$ python -q
>>> import numpy as np
>>> np.set_printoptions(precision=2, suppress=True, linewidth=100)
>>> rd = lambda a: np.round(a, 2) + 0
>>> O, _ = np.linalg.qr(np.array([[-0.3, -1.8, 0.8], [0.4, 1.5, 1.3], [0.8, -0.3, -0.3]]))
>>> W0 = O[:, :2]
>>> rd(W0)
array([[-0.32,  0.69],
       [ 0.42, -0.51],
       [ 0.85,  0.51]])
>>> # keeps lengths
>>> M2 = np.array([[0, -1], [2, -2]])
>>> print(rd(np.einsum("ij,ij->i", W0, W0)))
[0.58 0.44 0.98]
>>> np.linalg.matrix_rank(np.vstack([W0, M2.T]))
np.int64(2)
>>> rd(W0 @ M2)
array([[ 1.39, -1.07],
       [-1.01,  0.59],
       [ 1.03, -1.87]])
>>> np.linalg.matrix_rank(W0 @ M2)
np.int64(2)
>>> rd(M2.T @ W0.T)
array([[ 1.39, -1.01,  1.03],
       [-1.07,  0.59, -1.87]])
>>> G = W0.T @ W0
>>> rd(np.trace(G)), rd((W0 ** 2).sum())
(np.float64(2.0), np.float64(2.0))
>>> np.allclose(G, G.T)
True
>>> rd(np.linalg.svd(W0, compute_uv=False) ** 2)
array([1., 1.])
>>> (W0 @ W0.T).shape
(3, 3)
>>> print(rd(G))
[[1. 0.]
 [0. 1.]]
>>> rd(np.diag(G))
array([1., 1.])
>>> M2 = W0 / np.sqrt((W0 ** 2).mean(axis=1, keepdims=True))
>>> rd(np.linalg.norm(M2, axis=1))
array([1.41, 1.41, 1.41])
>>> rd(M2[1])
array([ 0.91, -1.08])
>>> np.linalg.matrix_rank(M2) == np.linalg.matrix_rank(W0)
np.True_
>>> np.linalg.matrix_rank(W0 - W0.mean(axis=1, keepdims=True))
np.int64(1)
>>> M2 = np.c_[W0[:, :1] @ np.array([[3]]), np.array([3, -2, 0])]
>>> print(rd(M2))
[[-0.95  3.  ]
 [ 1.27 -2.  ]
 [ 2.54  0.  ]]
>>> rd(np.linalg.norm(np.linalg.qr(W0)[0].T @ M2, axis=0) ** 2 / ((M2 ** 2).sum(axis=0) + 1e-12))
array([1.  , 0.99])
>>> np.linalg.matrix_rank(np.c_[W0, M2])
np.int64(3)
>>> rd(W0.reshape(-1, 2))
array([[-0.32,  0.69],
       [ 0.42, -0.51],
       [ 0.85,  0.51]])
>>> rd(W0.ravel(order="F"))
array([-0.32,  0.42,  0.85,  0.69, -0.51,  0.51])
>>> t3 = W0.reshape(3, 2, -1)
>>> print(np.einsum("ihd,jhd->hij", t3, t3).shape)
(2, 3, 3)
>>> print(t3.shape)
(3, 2, 1)
>>> rd(np.swapaxes(t3, 1, 2)[1])
array([[ 0.42, -0.51]])
>>> F = np.array([[-40.22, 19.71, 20.72],
...     [-41.81, 20.15, 21.02],
...     [-38.9, 20.78, 21.31],
...     [-39.22, 20.85, 19.01],
...     [-41.81, 18.8, 18.64],
...     [-40.4, 18.14, 20.58],
...     [-40.42, 19.85, 20.2],
...     [-39.37, 21.54, 21.08],
...     [-42.17, 20.82, 19.38],
...     [-40.19, 20.54, 19.69]])
>>> labels = F[:, 2] > np.median(F[:, 2])
>>> u = F[labels].mean(axis=0) - F[~labels].mean(axis=0)
>>> rd(u)
array([ 0.62, -0.11,  1.56])
>>> labels.astype(int)
array([1, 1, 1, 0, 0, 1, 0, 1, 0, 0])
>>> print(((F - F.mean(axis=0)) @ u > 0).astype(int))
[1 1 1 0 0 1 1 1 0 0]
>>> print((((F - F.mean(axis=0)) @ u > 0) == labels).mean())
0.9
